$ python3 -q
>>> import numpy as np
>>> np.set_printoptions(suppress=True, linewidth=140)
>>> feats = np.load("a.npy")
>>> feats
array([[18,  8, 45, 20],
       [ 2, 12,  5, 30],
       [ 0,  0, 18,  8],
       [ 0,  0,  2, 12]])
>>> Q, r_ = np.linalg.qr(feats)
>>> r_.round(3) + 0
array([[-18.111,  -9.276, -45.277, -23.191],
       [  0.   ,  11.043,   0.   ,  27.608],
       [  0.   ,   0.   , -18.111,  -9.276],
       [  0.   ,   0.   ,   0.   ,  11.043]])
>>> np.round(np.abs(np.diag(r_)), 3)
array([18.111, 11.043, 18.111, 11.043])
>>> B = np.array([[3, -3, -8], [0, 2, -4]])
>>> Z = np.kron(B, feats)
>>> Z.shape
(8, 12)
>>> np.linalg.matrix_rank(Z)
np.int64(8)
>>> Uu, s, VT = np.linalg.svd(feats, full_matrices=False)
>>> s.round(3)
array([60.231, 26.986,  7.411,  3.321])
>>> np.round(np.cumsum(s ** 2) / np.sum(s ** 2), 3)
array([0.82 , 0.985, 0.998, 1.   ])
>>> np.round(np.abs(VT[0]), 3)
array([0.271, 0.191, 0.771, 0.544])
>>> (s > 1e-8).sum()
np.int64(4)
>>> np.round(np.sqrt((s ** 2).sum()), 3), round(float(np.linalg.norm(feats)), 3)
(np.float64(66.498), 66.498)
>>> np.round(Uu.T @ Uu, 3) + 0
array([[1., 0., 0., 0.],
       [0., 1., 0., 0.],
       [0., 0., 1., 0.],
       [0., 0., 0., 1.]])
>>> E = np.load("mat.npy")
>>> E
array([[-3, -2,  0, -2,  3],
       [-3, -3, -1,  0,  3],
       [ 0,  1,  1, -2,  0]])
>>> B = np.array([[0, 2, 2], [2, 0, 2]])
>>> Z = np.kron(B, E)
>>> np.linalg.matrix_rank(Z)
np.int64(4)
>>> rng = np.random.default_rng(816016)
>>> z = rng.permutation(4)
>>> z
array([1, 2, 3, 0])
>>> B = feats[z][:, z]
>>> np.allclose(B, feats)
False
>>> np.trace(B)
np.int64(60)
>>> np.diag(B)
array([12, 18, 12, 18])
>>> round(np.linalg.det(B), 3), round(float(np.linalg.det(feats[z])), 3)
(np.float64(40000.0), -40000.0)
>>> K = np.load("sample12.npy")
>>> K
array([[ 17.425,  -3.781,   1.38 ,  -5.731,  -0.802],
       [ 19.054,   2.251,   5.556,  -5.218,   0.039],
       [ -3.164,  -2.905,  -2.214,   3.435,  -5.57 ],
       [ -3.938,  -0.456,  -0.718,   2.068,  -2.126],
       [ -5.275,   1.273,  -0.003,   3.367,  -1.13 ],
       [  6.291,   4.408,   4.401,   1.142,   0.729],
       [  7.308,   3.211,   2.726,   0.1  ,  -1.234],
       [ -4.777,  -2.671,  -2.113,   1.372,  -5.009],
       [  0.117,  -1.305,  -0.489,  -2.53 ,   3.908],
       [-26.307,  -2.558,  -5.47 ,   7.426,   1.762],
       [ -4.813,  -0.125,  -2.008,   2.701,  -4.444],
       [  5.16 ,  -2.425,   0.364,  -0.268,  -4.292],
       [  2.474,  -4.258,  -1.139,   2.146,  -2.221],
       [ -5.574,   3.616,   1.816,   2.896,   0.407],
       [-13.736,  -1.901,  -1.922,   4.063,  -3.754],
       [  6.172,   2.505,   0.733,  -3.214,  -0.759],
       [ -3.392,  -0.053,   0.58 ,   2.651,  -1.002],
       [ -4.738,  -3.252,  -2.438,   2.591,  -2.865],
       [ 13.925,   1.22 ,   2.244,  -3.924,  -3.202],
       [  1.592,   3.817,   1.984,   0.511,   4.655]])
>>> z = K[:, 0] > np.median(K[:, 0])
>>> r0 = K[z].mean(axis=0) - K[~z].mean(axis=0)
>>> z.astype(int)
array([1, 1, 0, 0, 0, 1, 1, 0, 1, 0, 0, 1, 1, 0, 0, 1, 0, 0, 1, 1])
>>> ((K - K.mean(axis=0)) @ r0 > 0).astype(int)
array([1, 1, 0, 0, 0, 1, 1, 0, 1, 0, 0, 1, 1, 0, 0, 1, 0, 0, 1, 1])
>>> (((K - K.mean(axis=0)) @ r0 > 0) == z).mean()
np.float64(1.0)
>>> data = np.load("block2.npy")
>>> data
array([[-8, -7,  6,  4],
       [-3, -4,  2, -8],
       [-8,  1,  2, -6]])
>>> vec = np.array([1, 2, 3, 0])
>>> a = np.maximum(data @ vec, 0)
>>> np.maximum(data @ vec, 0) - np.maximum(-data @ vec, 0)
array([-4, -5,  0])
>>> data.T @ a
array([0, 0, 0, 0])
>>> np.round(np.tanh(data @ vec), 3)
array([-0.999, -1.   ,  0.   ])
>>> np.flatnonzero(a > 1e-9)
array([], dtype=int64)
>>> B = data / np.linalg.norm(data, axis=1, keepdims=True)
>>> G = B @ B.T
>>> np.round(np.degrees(np.arccos(np.clip(G[2, 0], -1, 1))), 3)
np.float64(70.008)
>>> np.round(np.linalg.norm(B, axis=1), 3)
array([1., 1., 1.])
>>> G = data.T @ data
>>> np.trace(G), (data ** 2).sum()
(np.int64(363), np.int64(363))
>>> (data @ data.T).shape
(3, 3)
>>> np.allclose(G, G.T)
True
>>> np.linalg.matrix_rank(G)
np.int64(3)
>>> t = np.radians(135)
>>> r_ = np.eye(4)
>>> r_[1, 1] = r_[3, 3] = np.cos(t)
>>> r_[1, 3], r_[3, 1] = -np.sin(t), np.sin(t)
>>> r_.round(3)
array([[ 1.   ,  0.   ,  0.   ,  0.   ],
       [ 0.   , -0.707,  0.   , -0.707],
       [ 0.   ,  0.   ,  1.   ,  0.   ],
       [ 0.   ,  0.707,  0.   , -0.707]])
>>> B = data @ r_.T
>>> np.round(np.linalg.svd(data, compute_uv=False), 3), np.round(np.linalg.svd(B, compute_uv=False), 3)
(array([14.937, 10.656,  5.133]), array([14.937, 10.656,  5.133]))
>>> B.round(3)
array([[-8.   ,  2.121,  6.   , -7.778],
       [-3.   ,  8.485,  2.   ,  2.828],
       [-8.   ,  3.536,  2.   ,  4.95 ]])
>>> np.allclose(np.linalg.norm(data, axis=1), np.linalg.norm(B, axis=1))
True
>>> np.allclose(data @ data.T, B @ B.T)
True
>>> np.round(np.abs(B - data).max(axis=0), 3)
array([ 0.   , 12.485,  0.   , 11.778])
>>> F = np.load("run0.npy")
>>> F
array([[ 0,  0, -2,  0, -2,  1],
       [ 1,  1, -2,  0, -1, -2],
       [ 2,  0,  0,  1,  0, -1],
       [ 0,  2,  0, -1,  1,  0],
       [-1, -1, -2,  2, -1,  0]])
>>> W1 = np.array([[-3, -3, -3, -2, 3],
...     [1, 0, -1, 0, -2],
...     [0, 1, -3, -2, -2],
...     [2, -2, 2, 2, 0],
...     [3, -1, -3, 2, 2],
...     [1, 3, 1, 3, 3]])
>>> b = np.array([0, -2, 0, 0, -1])
>>> act = np.maximum(F @ W1 + b, 0)
>>> act
array([[ 0,  1, 13,  3,  2],
       [ 0,  0,  3,  0,  0],
       [ 0,  0,  0,  0,  2],
       [ 3,  0,  0,  0,  0],
       [ 3,  0, 17,  8,  0]])
>>> (act > 0).astype(int)
array([[0, 1, 1, 1, 1],
       [0, 0, 1, 0, 0],
       [0, 0, 0, 0, 1],
       [1, 0, 0, 0, 0],
       [1, 0, 1, 1, 0]])
>>> np.linalg.matrix_rank(act)
np.int64(5)
>>> Z = np.array([[0, 1, 5], [0, -2, 4], [1, 5, 1], [4, -4, -1], [-2, -3, 0]])
>>> W1 @ Z
array([[-17, -13, -28],
       [  3,   2,   4],
       [ -7,  -3,   3],
       [ 10,   8,   2],
       [  1, -24,   6],
       [  7, -21,  15]])
>>> X = np.load("w.npy")
>>> X.round(3)
array([[ 1.   ,  0.   ,  0.   ,  0.   ,  0.   ],
       [ 0.   ,  1.   ,  0.   ,  0.   ,  0.   ],
       [ 0.   ,  0.   ,  0.809,  0.   ,  0.588],
       [ 0.   ,  0.   ,  0.   ,  1.   ,  0.   ],
       [ 0.   ,  0.   , -0.588,  0.   ,  0.809]])
>>> # splits into 4 blocks
>>> vec = np.array([-1, 0, 2, 0, 1])
>>> y = X @ vec
>>> b, lr = np.zeros(5), 1 / np.linalg.norm(X, 2) ** 2
>>> for i in range(6):
...     b -= lr * X.T @ (X @ b - y)
...     if i % 1 == 0: print(i, round(np.linalg.norm(X @ b - y), 3))
... 
0 0.0
1 0.0
2 0.0
3 0.0
4 0.0
5 0.0
>>> np.round(np.linalg.cond(X), 3)
np.float64(1.0)
>>> b
array([-1.,  0.,  2.,  0.,  1.])
>>> r0, v = X[1], X[0]
>>> r0 @ v
np.float64(0.0)
>>> r0 @ r0
np.float64(1.0)
>>> p = (r0 @ v) / (r0 @ r0) * r0
>>> np.outer(r0, v)
array([[0., 0., 0., 0., 0.],
       [1., 0., 0., 0., 0.],
       [0., 0., 0., 0., 0.],
       [0., 0., 0., 0., 0.],
       [0., 0., 0., 0., 0.]])
>>> round(np.linalg.norm(r0 + v) ** 2 + np.linalg.norm(r0 - v) ** 2, 3)
np.float64(4.0)
>>> p
array([0., 0., 0., 0., 0.])
>>> v - p
array([1., 0., 0., 0., 0.])
>>> r0 = np.array([-3, 2, -1])
>>> np.round(np.correlate(X[2], X[4], "full"), 3)
array([ 0.   ,  0.   ,  0.655,  0.   ,  0.   ,  0.   , -0.345,  0.   ,  0.   ])
>>> np.round(np.polyval(r0, X[2]), 3)
array([-1.   , -1.   , -1.345, -1.   , -0.861])
>>> np.round(np.convolve(X[2], r0), 3)
array([ 0.   ,  0.   , -2.427,  1.618, -2.572,  1.176, -0.588])
>>> mat = np.array([[1.3, -0.1, 1.8], [-1.7, 1.4, 1.7], [0.9, -0.3, -0.3]])
>>> mat
array([[ 1.3, -0.1,  1.8],
       [-1.7,  1.4,  1.7],
       [ 0.9, -0.3, -0.3]])
>>> np.allclose(mat, mat.T)
False
>>> round(float(np.linalg.det(mat)), 3)
-1.335
>>> np.round(np.linalg.matrix_power(mat, 2), 3)
array([[ 3.48, -0.81,  1.63],
       [-3.06,  1.62, -1.19],
       [ 1.41, -0.42,  1.2 ]])
>>> assert mat == mat.T
Traceback (most recent call last):
  File "<python-input-102>", line 1, in <module>
    assert mat == mat.T
           ^^^^^^^^^^^^
ValueError: The truth value of an array with more than one element is ambiguous. Use a.any() or a.all()
>>> np.round(np.sort(np.abs(np.linalg.eigvals(mat))), 3)
array([0.701, 0.843, 2.258])
>>> round(float(np.abs(np.linalg.eigvals(mat)).max()), 3)
2.258
>>> (mat + mat.T) / 2
array([[ 1.3 , -0.9 ,  1.35],
       [-0.9 ,  1.4 ,  0.7 ],
       [ 1.35,  0.7 , -0.3 ]])
>>> np.round(mat @ mat, 3)
array([[ 3.48, -0.81,  1.63],
       [-3.06,  1.62, -1.19],
       [ 1.41, -0.42,  1.2 ]])
>>> M = np.load("layer1.npy")
>>> M
array([[  0,  -1,   4,  -3,   4,  -1],
       [-21, -12, -12,  -9,  -6,  -8],
       [ -7,  -9,  -5, -11,   4,  -3],
       [ -7,  -5,  -3,  -5,   0,  -3]])
>>> rank = np.linalg.matrix_rank(M)
>>> rank
np.int64(3)
>>> null = np.linalg.svd(M)[2][rank:].T
>>> [int(np.linalg.matrix_rank(np.delete(M, i, axis=0))) for i in range(4)]
[3, 3, 3, 3]
>>> null.shape
(6, 3)
>>> np.allclose(M @ null, 0)
True
>>> [int(np.linalg.matrix_rank(M[:i])) for i in range(1, len(M) + 1)]
[1, 2, 3, 3]
>>> B = np.c_[K[:, :1] @ np.array([[1]]), np.array([1, -2, -2, -2, -5, 4, -4, -5, 3, 2, 3, -5, -5, -3, 4, 5, 1, -5, -2, 2])]
>>> B
array([[ 17.425,   1.   ],
       [ 19.054,  -2.   ],
       [ -3.164,  -2.   ],
       [ -3.938,  -2.   ],
       [ -5.275,  -5.   ],
       [  6.291,   4.   ],
       [  7.308,  -4.   ],
       [ -4.777,  -5.   ],
       [  0.117,   3.   ],
       [-26.307,   2.   ],
       [ -4.813,   3.   ],
       [  5.16 ,  -5.   ],
       [  2.474,  -5.   ],
       [ -5.574,  -3.   ],
       [-13.736,   4.   ],
       [  6.172,   5.   ],
       [ -3.392,   1.   ],
       [ -4.738,  -5.   ],
       [ 13.925,  -2.   ],
       [  1.592,   2.   ]])
>>> np.linalg.matrix_rank(B)
np.int64(2)
>>> np.round(np.linalg.lstsq(K, B[:, 0])[0], 3) + 0
array([1., 0., 0., 0., 0.])
>>> B = np.array([[2, -2, -1],
...     [1, 0, 1],
...     [1, 1, -2],
...     [2, -2, 0],
...     [1, 0, 0],
...     [-2, 2, -2]])
>>> np.einsum("ik,kj->ij", M, B)
array([[  3,   8,  -7],
       [-74,  32,  49],
       [-40,  25,  14],
       [-26,  15,  14]])
>>> np.einsum("ik,kj->ji", M, B)
array([[  3, -74, -40, -26],
       [  8,  32,  25,  15],
       [ -7,  49,  14,  14]])
>>> B @ M
Traceback (most recent call last):
  File "<python-input-123>", line 1, in <module>
    B @ M
    ~~^~~
ValueError: matmul: Input operand 1 has a mismatch in its core dimension 0, with gufunc signature (n?,k),(k,m?)->(n?,m?) (size 4 is different from 3)
>>> M @ B
array([[  3,   8,  -7],
       [-74,  32,  49],
       [-40,  25,  14],
       [-26,  15,  14]])
>>> np.vstack([M, B.T]).shape
(7, 6)
>>> np.linalg.matrix_rank(np.vstack([M, B.T]))
np.int64(6)
>>> np.einsum("ij->j", M)
array([-35, -27, -16, -28,   2, -15])
